% python3 -q
>>> import numpy as np
>>> from numpy import linalg as LA
>>> np.set_printoptions(suppress=True, linewidth=200)
>>> O, _ = LA.qr(np.array([[0.0, 0.5, 0.0, 1.0],
...     [-1.0, -0.8, 0.3, 0.0],
...     [1.0, 0.3, -1.8, 0.2],
...     [-0.5, -0.3, 0.2, 0.5]]))
>>> vals = np.array([-2, 0, 0, -1])
>>> A = O @ np.diag(vals) @ O.T
>>> A.round(2) + 0
array([[-0.02, -0.06,  0.  ,  0.13],
       [-0.06, -1.06,  0.9 , -0.07],
       [ 0.  ,  0.9 , -0.89,  0.42],
       [ 0.13, -0.07,  0.42, -1.02]])
>>> # null space of dimension 2
>>> hat = np.triu(np.array([[2, 2, 2, 2], [-2, -2, 1, -1], [-3, -2, 0, -3], [3, -2, 2, 3]]), 1) + np.eye(4)
>>> out = hat @ A @ LA.inv(hat)
>>> round(float(np.trace(out)), 2), np.trace(A)
(-3.0, np.float64(-3.0))
>>> LA.matrix_rank(out)
np.int64(2)
>>> round(LA.det(out), 2)
np.float64(0.0)
>>> np.round(hat @ A - A @ hat, 2)
array([[ 0.15, -0.42,  0.97, -1.36],
       [-0.13,  1.1 , -0.12,  3.21],
       [-0.4 ,  0.2 , -2.16,  1.3 ],
       [ 0.  , -0.27, -0.2 ,  0.92]])
>>> feats = np.loadtxt("block17.csv", delimiter=",")
>>> feats
array([[1., 0., 0., 0.],
       [3., 1., 0., 0.],
       [9., 4., 1., 0.],
       [3., 8., 4., 1.]])
>>> # triangular: eigenvalues sit on the diagonal
>>> round(float(LA.det(feats[::-1])), 2)
1.0
>>> round(LA.eigvals(feats).sum().real, 2)
np.float64(4.0)
>>> np.einsum("ii->", feats)
np.float64(4.0)
>>> vec = np.array([2, -2, -1, 0])
>>> target = feats @ vec
>>> c, lr = np.zeros(4), 1 / LA.norm(feats, 2) ** 2
>>> for i in range(40):
...     c -= lr * feats.T @ (feats @ c - target)
...     if i % 10 == 0: print(i, round(LA.norm(feats @ c - target), 2))
... 
0 13.65
10 1.39
20 0.16
30 0.06
>>> c.round(2)
array([ 1.94, -1.8 , -1.26, -0.39])
>>> hat = np.triu(np.array([[3, -3, 1, 1], [3, 2, -3, 3], [3, -1, -3, 1], [2, -3, 1, 1]]), 1) + np.eye(4)
>>> out = hat @ feats @ LA.inv(hat)
>>> hat @ feats - feats @ hat
array([[  3.,  12.,   4.,   0.],
       [-18.,  21.,   9.,  -3.],
       [  3.,  35.,   7., -21.],
       [  0.,   9.,  21., -31.]])
>>> np.round(np.poly(out), 2)
array([ 1., -4.,  6., -4.,  1.])
>>> np.trace(out), np.trace(feats)
(np.float64(4.0), np.float64(4.0))
>>> vec = np.array([0, 2, -1, 2])
>>> (feats * vec).sum(axis=1)
array([ 0.,  2.,  7., 14.])
>>> np.einsum("ij,j->i", feats, vec)
array([ 0.,  2.,  7., 14.])
>>> feats @ np.eye(4)[3]
array([0., 0., 0., 1.])
>>> (feats @ vec).argmax()
np.int64(3)
>>> np.sign((feats @ vec).round(6))
array([0., 1., 1., 1.])
>>> vec = np.array([2, -2, 7, -7])
>>> target = feats @ vec
>>> target
array([ 2.,  4., 17., 11.])
>>> np.round(LA.solve(feats, feats[:, 0]), 2) + 0
array([1., 0., 0., 0.])
>>> np.round(LA.solve(feats.T, feats[2]), 2)
array([0., 0., 1., 0.])
>>> X = np.loadtxt("mat.csv", delimiter=",")
>>> X
array([[-2., -1.,  0.,  1.],
       [ 2.,  3.,  4.,  5.],
       [ 6.,  7.,  8.,  9.],
       [10., 11., 12., 13.],
       [14., 15., 16., 17.]])
>>> # rows and columns are dependent
>>> rk = LA.matrix_rank(X)
>>> rk
np.int64(2)
>>> ns = LA.svd(X)[2][rk:].T
>>> [int(LA.matrix_rank(X[:, :j + 1])) for j in range(4)]
[1, 2, 2, 2]
>>> [int(LA.matrix_rank(X[:i])) for i in range(1, len(X) + 1)]
[1, 2, 2, 2, 2]
>>> ns.shape
(4, 2)
>>> np.round(ns @ ns.T, 2)
array([[ 0.3, -0.4, -0.1,  0.2],
       [-0.4,  0.7, -0.2, -0.1],
       [-0.1, -0.2,  0.7, -0.4],
       [ 0.2, -0.1, -0.4,  0.3]])
>>> out = np.array([[-1, -4, 1, -1], [-4, 2, 0, -3], [3, 2, -1, 1], [1, 0, -1, -2]])
>>> mat = np.triu(out, 1)
>>> mat
array([[ 0, -4,  1, -1],
       [ 0,  0,  0, -3],
       [ 0,  0,  0,  1],
       [ 0,  0,  0,  0]])
>>> # triangular, det is the product of the diagonal
>>> mat @ mat
array([[ 0,  0,  0, 13],
       [ 0,  0,  0,  0],
       [ 0,  0,  0,  0],
       [ 0,  0,  0,  0]])
>>> LA.matrix_rank(mat - mat[0, 0] * np.eye(4))
np.int64(2)
>>> np.prod(np.diag(mat)), round(LA.det(mat), 2)
(np.int64(0), np.float64(0.0))
>>> hat = np.triu(np.array([[1, 2, -1, 3], [2, 1, 3, -3], [-2, 0, 2, -1], [0, 3, 3, -2]]), 1) + np.eye(4)
>>> out = hat @ mat @ LA.inv(hat)
>>> out
array([[ 0., -4., 13., -7.],
       [ 0.,  0.,  0.,  0.],
       [ 0.,  0.,  0.,  1.],
       [ 0.,  0.,  0.,  0.]])
>>> LA.matrix_rank(out)
np.int64(2)
>>> round(float(LA.det(out)), 2)
0.0
>>> np.trace(out), np.trace(mat)
(np.float64(0.0), np.int64(0))
>>> hat @ mat - mat @ hat
array([[  0.,   0.,  12., -18.],
       [  0.,   0.,   0.,   3.],
       [  0.,   0.,   0.,   0.],
       [  0.,   0.,   0.,   0.]])
>>> t3 = np.stack([mat, -3 * mat, mat[::-1]])
>>> np.einsum("bij,cij->bc", t3, t3)
array([[ 28, -84,  -6],
       [-84, 252,  18],
       [ -6,  18,  28]])
>>> t3.shape
(3, 4, 4)
>>> np.round(LA.det(t3), 2)
array([0., 0., 0.])
>>> (t3 @ mat.T).shape
(3, 4, 4)
>>> arr = np.load("w.npy")
>>> arr
array([[ 1,  1,  1,  1, -1, -1, -1, -1],
       [ 1,  1,  1,  1,  1,  1,  1,  1],
       [ 1, -1,  1, -1,  1, -1,  1, -1]])
>>> np.unravel_index(np.abs(arr).argmax(), arr.shape)
(np.int64(0), np.int64(0))
>>> arr.sum(axis=1)
array([0, 8, 0])
>>> LA.matrix_rank(arr)
np.int64(3)
>>> arr.sum(axis=0)
array([ 3,  1,  3,  1,  1, -1,  1, -1])
>>> round(float(LA.norm(arr)), 2)
4.9
>>> np.count_nonzero(arr)
np.int64(24)
>>> vec = np.array([3, -3, -1, -2, 2, 2, 1, -2])
>>> a = np.maximum(arr @ vec, 0)
>>> arr * (a > 1e-9)[:, None]
array([[ 0,  0,  0,  0,  0,  0,  0,  0],
       [ 0,  0,  0,  0,  0,  0,  0,  0],
       [ 1, -1,  1, -1,  1, -1,  1, -1]])
>>> np.round(np.tanh(arr @ vec), 2)
array([-1.,  0.,  1.])
>>> arr.T @ a
array([ 10, -10,  10, -10,  10, -10,  10, -10])
>>> a
array([ 0,  0, 10])
>>> W1 = np.array([[3, -2, -1, 0, 0, 3],
...     [3, 2, 1, 2, -1, -1],
...     [1, 0, -2, 1, -1, 1],
...     [1, -2, -2, 2, 2, 0],
...     [3, -3, 2, -2, 3, 1],
...     [1, -2, -3, -2, 0, 1],
...     [-1, -1, -1, -1, -1, 1],
...     [2, -1, -1, 0, -3, -1]])
>>> c = np.array([-3, 0, -2, 3, -2, 2])
>>> hid = np.maximum(arr @ W1 + c, 0)
>>> hid
array([[ 0,  5,  0, 13,  0,  3],
       [10,  0,  0,  3,  0,  7],
       [ 0,  0,  1,  0,  1,  9]])
>>> (hid > 0).astype(int)
array([[0, 1, 0, 1, 0, 1],
       [1, 0, 0, 1, 0, 1],
       [0, 0, 1, 0, 1, 1]])
>>> np.round((hid > 0).mean(axis=0), 2)
array([0.33, 0.33, 0.33, 0.67, 0.33, 1.  ])
>>> LA.matrix_rank(hid)
np.int64(3)
>>> Z = np.array([[8, 7, 9], [3, 7, 7], [2, 6, 3], [1, 6, 8], [2, 5, 7], [1, 5, 9]])
>>> (hid @ Z).round(6).argmax(axis=1)
array([2, 2, 2])
>>> W1 @ Z
array([[ 19,  16,  37],
       [ 31,  43,  44],
       [  4,   1,  13],
       [  4,   3,  19],
       [ 24,  20,  26],
       [ -5, -32, -21],
       [-15, -26, -25],
       [  4, -19, -22]])
>>> hid @ Z
array([[ 31, 128, 166],
       [ 90, 123, 177],
       [ 13,  56,  91]])
>>> out = hid / np.sqrt((hid ** 2).mean(axis=1, keepdims=True))
>>> np.round(LA.norm(out, axis=1), 2)
array([2.45, 2.45, 2.45])
>>> M = np.array([[3, 0, -1], [-1, 2, 3], [-2, -1, 1], [1, 2, -2]])
>>> M[-1] = M[0] + -2 * M[1]
>>> M
array([[ 3,  0, -1],
       [-1,  2,  3],
       [-2, -1,  1],
       [ 5, -4, -7]])
>>> vec = np.array([-3, 1, -2])
>>> target = M @ vec
>>> np.round(LA.pinv(M) @ M, 2) + 0
array([[1., 0., 0.],
       [0., 1., 0.],
       [0., 0., 1.]])
>>> np.round(LA.lstsq(M, target)[0], 2)
array([-3.,  1., -2.])
>>> rng = np.random.default_rng(41)
>>> target = target + 0.02 * rng.normal(size=4)
>>> target.round(2)
array([-7.02, -0.99,  3.  , -4.99])
>>> c, *_ = LA.lstsq(M, target)
>>> c.round(2)
array([-3.01,  1.01, -2.01])
>>> c.round()
array([-3.,  1., -2.])
>>> np.round(LA.norm(target - M @ c), 2)
np.float64(0.02)
>>> out = np.c_[M[:, :2] @ np.array([[0, 9], [6, 6]]), np.array([2, 3, 0, 1])]
>>> out
array([[  0,  27,   2],
       [ 12,   3,   3],
       [ -6, -24,   0],
       [-24,  21,   1]])
>>> np.round(LA.lstsq(M, out[:, 0])[0], 2) + 0
array([0., 6., 0.])
>>> np.round(LA.norm(out - M @ LA.lstsq(M, out)[0], axis=0), 2) + 0
array([0.  , 0.  , 2.04])
>>> LA.matrix_rank(np.c_[M, out])
np.int64(4)
>>> np.round(LA.norm(LA.qr(M)[0].T @ out, axis=0) ** 2 / ((out ** 2).sum(axis=0) + 1e-12), 2)
array([1. , 1. , 0.7])
>>> m1 = np.load("layer13.npy")
>>> m1
array([[  6,  23,  11,  19,   7],
       [ 23, 114,  31,  61,  28],
       [ 11,  31,  25,  40,  12],
       [ 19,  61,  40,  66,  19],
       [  7,  28,  12,  19,  25]])
>>> # looks like rank 3
>>> out = arr / np.sqrt((arr ** 2).mean(axis=1, keepdims=True))
>>> LA.matrix_rank(arr - arr.mean(axis=1, keepdims=True))
np.int64(2)
>>> np.round(LA.norm(out, axis=1), 2)
array([2.83, 2.83, 2.83])
>>> out[0]
array([ 1.,  1.,  1.,  1., -1., -1., -1., -1.])
>>> LA.matrix_rank(out) == LA.matrix_rank(arr)
np.True_
>>> vals, evecs = LA.eigh(m1)
>>> vec = np.array([1, 2, -2, 1, 2])
>>> (np.sign(evecs[:, -1].round(6)) == np.sign(evecs[0, -1].round(6))).astype(int)
array([1, 1, 1, 1, 1])
>>> out = np.array([[0, 3], [1, 2]])
>>> Z = np.kron(out, m1)
>>> LA.matrix_rank(Z)
np.int64(6)
>>> Z
array([[  0,   0,   0,   0,   0,  18,  69,  33,  57,  21],
       [  0,   0,   0,   0,   0,  69, 342,  93, 183,  84],
       [  0,   0,   0,   0,   0,  33,  93,  75, 120,  36],
       [  0,   0,   0,   0,   0,  57, 183, 120, 198,  57],
       [  0,   0,   0,   0,   0,  21,  84,  36,  57,  75],
       [  6,  23,  11,  19,   7,  12,  46,  22,  38,  14],
       [ 23, 114,  31,  61,  28,  46, 228,  62, 122,  56],
       [ 11,  31,  25,  40,  12,  22,  62,  50,  80,  24],
       [ 19,  61,  40,  66,  19,  38, 122,  80, 132,  38],
       [  7,  28,  12,  19,  25,  14,  56,  24,  38,  50]])
>>> Z.shape
(10, 10)
>>> np.round(LA.norm(Z, 2), 2), np.round(LA.norm(out, 2) * LA.norm(m1, 2), 2)
(np.float64(677.97), np.float64(677.97))
>>> data = -3 * np.eye(3) + np.ones((3, 3))
>>> data
array([[-2.,  1.,  1.],
       [ 1., -2.,  1.],
       [ 1.,  1., -2.]])
>>> # symmetric, so the eigenvalues are real
>>> Uu, sig, Vt = LA.svd(data)
>>> np.argmax(sig[:-1] / (sig[1:] + 1e-6)) + 1
np.int64(2)
>>> out = Uu[:, :2] @ np.diag(sig[:2]) @ Vt[:2]
>>> round(np.abs(data - out).max(), 2)
np.float64(0.0)
>>> LA.matrix_rank(out)
np.int64(2)
>>> round(float(LA.norm(data - out) / LA.norm(data)), 2)
0.0
>>> LA.matrix_rank(data, rtol=0.05)
np.int64(2)
>>> out.round(2)
array([[-2.,  1.,  1.],
       [ 1., -2.,  1.],
       [ 1.,  1., -2.]])
>>> vals, evecs = LA.eigh(data)
>>> np.round(evecs.T @ evecs, 2) + 0
array([[1., 0., 0.],
       [0., 1., 0.],
       [0., 0., 1.]])
>>> np.abs(evecs[:, -1]).round(6).argmax()
np.int64(0)
>>> rk = LA.matrix_rank(data)
>>> rk
np.int64(2)
>>> ns = LA.svd(data)[2][rk:].T
>>> ns.shape
(3, 1)
>>> LA.matrix_rank(data.T @ data), LA.matrix_rank(data @ data.T)
(np.int64(2), np.int64(2))
>>> np.round(ns[:, 0] / ns[np.abs(ns[:, 0]).round(6).argmax(), 0], 2)
array([1., 1., 1.])
>>> [int(LA.matrix_rank(data[:i])) for i in range(1, len(data) + 1)]
[1, 2, 2]
>>> np.allclose(data @ ns, 0)
True
>>> np.round(ns @ ns.T, 2)
array([[0.33, 0.33, 0.33],
       [0.33, 0.33, 0.33],
       [0.33, 0.33, 0.33]])
>>> data @ (-1.0) ** np.arange(3)
array([-2.,  4., -2.])
>>> (data @ data)[0]
array([ 6., -3., -3.])
>>> np.sort(np.abs(np.fft.fft(data[0]))), np.round(np.sort(LA.svd(data, compute_uv=False)), 2) + 0
(array([0., 3., 3.]), array([0., 3., 3.]))
